% ipython --no-banner

In [1]: import numpy as np

In [2]: np.set_printoptions(precision=3, suppress=True, linewidth=100)

In [3]: A = np.load("out9.npy")

In [4]: A
Out[4]: 
array([[-2, -1,  0,  1,  2,  3],
       [ 4,  5,  6,  7,  8,  9],
       [10, 11, 12, 13, 14, 15],
       [16, 17, 18, 19, 20, 21],
       [22, 23, 24, 25, 26, 27]])

In [5]: left, sigma, Vt = np.linalg.svd(A)

In [6]: np.argmax(sigma[:-1] / (sigma[1:] + 1e-6)) + 1
Out[6]: np.int64(2)

In [7]: sigma.round(3) + 0
Out[7]: array([83.112,  5.231,  0.   ,  0.   ,  0.   ])

In [8]: M2 = left[:, :2] @ np.diag(sigma[:2]) @ Vt[:2]

In [9]: round(float(np.linalg.norm(A - M2) / np.linalg.norm(A)), 3)
Out[9]: 0.0

In [10]: np.linalg.matrix_rank(A, rtol=0.05)
Out[10]: np.int64(2)

In [11]: left, sigma, Vt = np.linalg.svd(A)

In [12]: vecs = Vt[:(sigma > 1e-8).sum()]

In [13]: rng = np.random.default_rng(932377)

In [14]: x0 = A[3] + 3 * A[0] + rng.integers(2) * np.eye(6)[0]

In [15]: x0
Out[15]: array([11., 14., 18., 22., 26., 30.])

In [16]: np.allclose(vecs.T @ vecs @ x0, x0)
Out[16]: False

In [17]: np.linalg.matrix_rank(np.vstack([A, x0]))
Out[17]: np.int64(3)

In [18]: np.linalg.cond(A) > 100
Out[18]: np.True_

In [19]: round(np.linalg.norm(A, 2) / np.linalg.norm(A), 3)
Out[19]: np.float64(0.998)

In [20]: np.linalg.matrix_rank(A, rtol=0.1)
Out[20]: np.int64(1)

In [21]: M2 = np.array([[-4, 1, -3],
    ...:     [1, -5, -1],
    ...:     [-5, -5, 4],
    ...:     [4, -4, -4],
    ...:     [4, -3, -3],
    ...:     [1, 1, -4]])

In [22]: np.vstack([A, M2.T]).shape
Out[22]: (8, 6)

In [23]: np.linalg.matrix_rank(A @ M2)
Out[23]: np.int64(2)

In [24]: M2.T @ A.T
Out[24]: 
array([[  22,   28,   34,   40,   46],
       [  -4,  -94, -184, -274, -364],
       [ -15,  -81, -147, -213, -279]])

In [25]: np.einsum("ik,kj->ji", A, M2)
Out[25]: 
array([[  22,   28,   34,   40,   46],
       [  -4,  -94, -184, -274, -364],
       [ -15,  -81, -147, -213, -279]])

In [26]: np.einsum("ij->j", A)
Out[26]: array([50, 55, 60, 65, 70, 75])

In [27]: A @ M2
Out[27]: 
array([[  22,   -4,  -15],
       [  28,  -94,  -81],
       [  34, -184, -147],
       [  40, -274, -213],
       [  46, -364, -279]])

In [28]: np.linalg.matrix_rank(np.vstack([A, M2.T]))
Out[28]: np.int64(5)

In [29]: np.einsum("ik,kj->ij", A, M2)
Out[29]: 
array([[  22,   -4,  -15],
       [  28,  -94,  -81],
       [  34, -184, -147],
       [  40, -274, -213],
       [  46, -364, -279]])

In [30]: A.shape
Out[30]: (5, 6)

In [31]: np.round(np.linalg.svd(A, compute_uv=False), 3) + 0
Out[31]: array([83.112,  5.231,  0.   ,  0.   ,  0.   ])

In [32]: A.sum(axis=0)
Out[32]: array([50, 55, 60, 65, 70, 75])

In [33]: A - A[0]
Out[33]: 
array([[ 0,  0,  0,  0,  0,  0],
       [ 6,  6,  6,  6,  6,  6],
       [12, 12, 12, 12, 12, 12],
       [18, 18, 18, 18, 18, 18],
       [24, 24, 24, 24, 24, 24]])

In [34]: np.diff(A, axis=0)
Out[34]: 
array([[6, 6, 6, 6, 6, 6],
       [6, 6, 6, 6, 6, 6],
       [6, 6, 6, 6, 6, 6],
       [6, 6, 6, 6, 6, 6]])

In [35]: np.linalg.matrix_rank(A)
Out[35]: np.int64(2)

In [36]: np.round(np.linalg.norm(A), 3)
Out[36]: np.float64(83.277)

In [37]: np.count_nonzero(A)
Out[37]: np.int64(29)

In [38]: A.mean(axis=0)
Out[38]: array([10., 11., 12., 13., 14., 15.])

In [39]: F = np.array([[-4.0, 4.0, 0.0, 0.0, 0.0, 0.0, 0.0, 0.0],
    ...:     [4.0, -5.0, 4.0, 0.0, 0.0, 0.0, 0.0, 0.0],
    ...:     [0.0, 4.0, -3.0, 4.0, 0.0, 0.0, 0.0, 0.0],
    ...:     [0.0, 0.0, 4.0, -2.0, 4.0, 0.0, 0.0, 0.0],
    ...:     [0.0, 0.0, 0.0, 4.0, 5.0, 4.0, 0.0, 0.0],
    ...:     [0.0, 0.0, 0.0, 0.0, 4.0, 4.0, 4.0, 0.0],
    ...:     [0.0, 0.0, 0.0, 0.0, 0.0, 4.0, 2.0, 4.0],
    ...:     [0.0, 0.0, 0.0, 0.0, 0.0, 0.0, 4.0, 5.0]])

In [40]: F
Out[40]: 
array([[-4.,  4.,  0.,  0.,  0.,  0.,  0.,  0.],
       [ 4., -5.,  4.,  0.,  0.,  0.,  0.,  0.],
       [ 0.,  4., -3.,  4.,  0.,  0.,  0.,  0.],
       [ 0.,  0.,  4., -2.,  4.,  0.,  0.,  0.],
       [ 0.,  0.,  0.,  4.,  5.,  4.,  0.,  0.],
       [ 0.,  0.,  0.,  0.,  4.,  4.,  4.,  0.],
       [ 0.,  0.,  0.,  0.,  0.,  4.,  2.,  4.],
       [ 0.,  0.,  0.,  0.,  0.,  0.,  4.,  5.]])

In [41]: x0 = np.array([1, 0, 2, 0, 2, -2, 0, 1])

In [42]: target = F @ x0

In [43]: beta, lr = np.zeros(8), 1 / np.linalg.norm(F, 2) ** 2

In [44]: for i in range(30):
    ...:     beta -= lr * F.T @ (F @ beta - target)
    ...:     if i % 10 == 0: print(i, round(np.linalg.norm(F @ beta - target), 3))
    ...: 
0 10.823
10 2.998
20 1.093

In [45]: np.round(np.linalg.cond(F), 3)
Out[45]: np.float64(6.88)

In [46]: beta
Out[46]: array([ 0.882, -0.024,  2.151,  0.108,  1.83 , -1.905,  0.113,  0.873])

In [47]: np.allclose(F @ F.T, F.T @ F)
Out[47]: True

In [48]: (F + F.T) / 2
Out[48]: 
array([[-4.,  4.,  0.,  0.,  0.,  0.,  0.,  0.],
       [ 4., -5.,  4.,  0.,  0.,  0.,  0.,  0.],
       [ 0.,  4., -3.,  4.,  0.,  0.,  0.,  0.],
       [ 0.,  0.,  4., -2.,  4.,  0.,  0.,  0.],
       [ 0.,  0.,  0.,  4.,  5.,  4.,  0.,  0.],
       [ 0.,  0.,  0.,  0.,  4.,  4.,  4.,  0.],
       [ 0.,  0.,  0.,  0.,  0.,  4.,  2.,  4.],
       [ 0.,  0.,  0.,  0.,  0.,  0.,  4.,  5.]])

In [49]: np.sort(np.abs(np.linalg.eigvals(F)))
Out[49]: array([ 1.541,  1.677,  3.159,  3.633,  6.313,  7.582, 10.482, 10.603])

In [50]: assert F == F.T
---------------------------------------------------------------------------
ValueError                                Traceback (most recent call last)
Cell In[50], line 1
----> 1 assert F == F.T

ValueError: The truth value of an array with more than one element is ambiguous. Use a.any() or a.all()

In [51]: np.trace(F)
Out[51]: np.float64(2.0)

In [52]: F @ F
Out[52]: 
array([[ 32., -36.,  16.,   0.,   0.,   0.,   0.,   0.],
       [-36.,  57., -32.,  16.,   0.,   0.,   0.,   0.],
       [ 16., -32.,  41., -20.,  16.,   0.,   0.,   0.],
       [  0.,  16., -20.,  36.,  12.,  16.,   0.,   0.],
       [  0.,   0.,  16.,  12.,  57.,  36.,  16.,   0.],
       [  0.,   0.,   0.,  16.,  36.,  48.,  24.,  16.],
       [  0.,   0.,   0.,   0.,  16.,  24.,  36.,  28.],
       [  0.,   0.,   0.,   0.,   0.,  16.,  28.,  41.]])

In [53]: x0 = np.array([-3, 3, -1, -3, -1, 1, -3, 2])

In [54]: np.sign((F @ x0).round(6))
Out[54]: array([ 1., -1.,  1., -1., -1., -1.,  1., -1.])

In [55]: np.einsum("ij,j->i", F, x0)
Out[55]: array([ 24., -31.,   3.,  -2., -13., -12.,   6.,  -2.])

In [56]: F @ x0
Out[56]: array([ 24., -31.,   3.,  -2., -13., -12.,   6.,  -2.])

In [57]: F * x0
Out[57]: 
array([[ 12.,  12.,  -0.,  -0.,  -0.,   0.,  -0.,   0.],
       [-12., -15.,  -4.,  -0.,  -0.,   0.,  -0.,   0.],
       [ -0.,  12.,   3., -12.,  -0.,   0.,  -0.,   0.],
       [ -0.,   0.,  -4.,   6.,  -4.,   0.,  -0.,   0.],
       [ -0.,   0.,  -0., -12.,  -5.,   4.,  -0.,   0.],
       [ -0.,   0.,  -0.,  -0.,  -4.,   4., -12.,   0.],
       [ -0.,   0.,  -0.,  -0.,  -0.,   4.,  -6.,   8.],
       [ -0.,   0.,  -0.,  -0.,  -0.,   0., -12.,  10.]])

In [58]: np.linalg.norm(F @ x0) <= np.linalg.norm(F, 2) * np.linalg.norm(x0) + 1e-9
Out[58]: np.True_
